>>> import numpy as np
>>> from numpy import linalg as LA
>>> np.set_printoptions(precision=2, suppress=True, linewidth=140)
>>> rd = lambda a: np.round(a, 2) + 0
>>> K = np.array([[-3, 1, 6, -7], [-7, -3, 1, 6], [6, -7, -3, 1], [1, 6, -7, -3]])
>>> K
array([[-3,  1,  6, -7],
       [-7, -3,  1,  6],
       [ 6, -7, -3,  1],
       [ 1,  6, -7, -3]])
>>> rd(LA.norm(K, "nuc"))
np.float64(36.08)
>>> rd(LA.norm(K[2] - K[1]))
np.float64(15.03)
>>> LA.norm(K, axis=1).argmax()
np.int64(0)
>>> hat = np.triu(np.array([[3, -6, 7, 9], [7, -5, -4, -7], [9, -4, -3, 9], [2, -2, 3, -7]]), 1) + np.eye(4)
>>> B = hat @ K @ LA.inv(hat)
>>> rd(LA.det(B))
np.float64(-3915.0)
>>> LA.matrix_rank(B)
np.int64(4)
>>> hat @ K - K @ hat
array([[  93.,    5.,  -65.,  -76.],
       [ -31.,  -56.,   98.,   50.],
       [   9.,   90., -133., -103.],
       [   0.,    6.,   17.,   96.]])
>>> B
array([[    90.,    564.,   1542., -10803.],
       [   -38.,   -245.,   -652.,   4518.],
       [    15.,    137.,    377.,  -2595.],
       [     1.,     12.,     34.,   -234.]])
>>> x = np.array([5, 5, -5, 1])
>>> y = K @ x
>>> y
array([-47, -49,  11,  67])
>>> rd(LA.solve(K, y + K[:, 2]))
array([ 5.,  5., -4.,  1.])
>>> B = K / np.sqrt((K ** 2).mean(axis=1, keepdims=True))
>>> rd(B[1])
array([-1.44, -0.62,  0.21,  1.23])
>>> Q, R = LA.qr(K)
>>> np.trace(Q @ Q.T)
np.float64(4.0)
>>> np.allclose(R.T @ R, K.T @ K)
True
>>> rd(np.abs(np.diag(R)))
array([9.75, 9.57, 7.77, 5.4 ])
>>> M = np.array([[1, 1, 1, 1, -1, -1, -1, -1],
...     [1, -1, -1, 1, -1, 1, 1, -1],
...     [1, 1, -1, -1, -1, -1, 1, 1],
...     [1, -1, -1, 1, 1, -1, -1, 1],
...     [1, 1, 1, 1, 1, 1, 1, 1]])
>>> left, sigma, VT = LA.svd(M, full_matrices=False)
>>> rd(sigma)
array([2.83, 2.83, 2.83, 2.83, 2.83])
>>> rd(sigma / sigma[0])
array([1., 1., 1., 1., 1.])
>>> (sigma > 1e-8).sum()
np.int64(5)
>>> f, v = M[4], M[2]
>>> f @ f
np.int64(8)
>>> p = (f @ v) / (f @ f) * f
>>> p
array([0., 0., 0., 0., 0., 0., 0., 0.])
>>> LA.matrix_rank(np.outer(f, v))
np.int64(1)
>>> def softmax(z):
...     e = np.exp(z - z.max(axis=-1, keepdims=True))
...     return e / e.sum(axis=-1, keepdims=True)
... 
>>> rd(softmax(M[3]))
array([0.22, 0.03, 0.03, 0.22, 0.22, 0.03, 0.03, 0.22])
>>> rd(softmax(M).sum(axis=1))
array([1., 1., 1., 1., 1.])
>>> rd(softmax(10 * M[3]))
array([0.25, 0.  , 0.  , 0.25, 0.25, 0.  , 0.  , 0.25])
>>> scores = M @ M.T / np.sqrt(8)
>>> rd(softmax(scores + np.triu(np.full(scores.shape, -np.inf), 1)))
array([[1.  , 0.  , 0.  , 0.  , 0.  ],
       [0.06, 0.94, 0.  , 0.  , 0.  ],
       [0.05, 0.05, 0.89, 0.  , 0.  ],
       [0.05, 0.05, 0.05, 0.85, 0.  ],
       [0.05, 0.05, 0.05, 0.05, 0.81]])
>>> rd(softmax(scores))
array([[0.81, 0.05, 0.05, 0.05, 0.05],
       [0.05, 0.81, 0.05, 0.05, 0.05],
       [0.05, 0.05, 0.81, 0.05, 0.05],
       [0.05, 0.05, 0.05, 0.81, 0.05],
       [0.05, 0.05, 0.05, 0.05, 0.81]])
>>> rd(softmax(scores)[3] @ M)
array([ 1.  , -0.71, -0.81,  0.9 ,  0.71, -0.81, -0.71,  0.81])
